$ ipython --no-banner

In [1]: import numpy as np

In [2]: import numpy.linalg as la

In [3]: np.set_printoptions(suppress=True, linewidth=140)

In [4]: def rd(a):
   ...:     return np.round(a, 2) + 0
   ...: 

In [5]: feats = np.load("arr.npy")

In [6]: print(feats)
[[0. 0. 3. 3.]
 [0. 0. 3. 1.]
 [3. 3. 0. 0.]
 [3. 1. 0. 0.]]

In [7]: # equal to its transpose

In [8]: evals, vecs = la.eig(feats)

In [9]: print(rd(evals))
[-5.16  5.16 -1.16  1.16]

In [10]: print(np.prod(evals))
36.0

In [11]: print(rd(np.sort(la.eigvals(feats.T))))
[-5.16 -1.16  1.16  5.16]

In [12]: print(rd(np.sort(la.eigvals(la.inv(feats)))))
[-0.86 -0.19  0.19  0.86]

In [13]: evals, vecs = la.eigh(feats)

In [14]: print(np.abs(vecs[:, -1]).round(6).argmax())
0

In [15]: print(rd(np.abs(vecs[:, -1])))
[0.57 0.41 0.57 0.41]

In [16]: print(rd(la.eigvalsh(feats @ feats)))
[ 1.35  1.35 26.65 26.65]

In [17]: print(np.unique(evals.round(6) + 0, return_counts=True)[1])
[1 1 1 1]

In [18]: print(rd(vecs.T @ feats @ vecs))
[[-5.16  0.    0.    0.  ]
 [ 0.   -1.16  0.    0.  ]
 [ 0.    0.    1.16  0.  ]
 [ 0.    0.    0.    5.16]]

In [19]: Y = la.inv(feats)

In [20]: print(np.allclose(Y, feats.T))
False

In [21]: print(rd(la.det(feats) * la.det(Y)))
1.0

In [22]: print(rd(la.inv(Y)))
[[0. 0. 3. 3.]
 [0. 0. 3. 1.]
 [3. 3. 0. 0.]
 [3. 1. 0. 0.]]

In [23]: print(np.all(la.eigvalsh(feats) > 0))
False

In [24]: J = np.load("test3.npy")

In [25]: print(J)
[[ -8.7  -45.18 -88.66]
 [ -7.76 -41.78 -80.75]
 [ -6.08 -35.9  -67.32]
 [ -5.84 -35.06 -65.41]
 [ -2.5  -23.8  -40.77]
 [ -2.43 -23.55 -40.25]
 [ -2.29 -23.08 -39.27]
 [ -1.74 -21.21 -35.37]
 [ -0.91 -18.33 -29.52]
 [ -0.14 -15.54 -24.05]
 [  1.6   -6.47  -8.08]
 [  1.61  -4.78  -5.6 ]
 [  1.54  -3.97  -4.48]
 [  1.3   -2.65  -2.8 ]
 [  1.11  -2.04  -2.08]
 [ -2.81   2.37   1.74]
 [ -3.24   2.62   1.88]
 [ -3.61   2.82   2.  ]
 [ -5.83   3.84   2.55]
 [-13.5    6.32   4.28]
 [-14.03   6.46   4.43]
 [-23.34   8.94   7.71]
 [-29.66  10.64  10.77]
 [-33.57  11.73  12.99]
 [-44.62  14.99  20.43]
 [-51.3   17.11  25.71]]

In [26]: labels = J[:, 1] > np.median(J[:, 1])

In [27]: u = J[labels].mean(axis=0) - J[~labels].mean(axis=0)

In [28]: print(rd((((J - J.mean(axis=0)) @ u > 0) == labels).mean()))
0.88

In [29]: print(((J - J.mean(axis=0)) @ u > 0).astype(int))
[0 0 0 0 0 0 0 0 0 0 1 1 1 1 1 1 1 1 1 1 1 1 1 1 1 1]

In [30]: print(labels.astype(int))
[0 0 0 0 0 0 0 0 0 0 0 0 0 1 1 1 1 1 1 1 1 1 1 1 1 1]
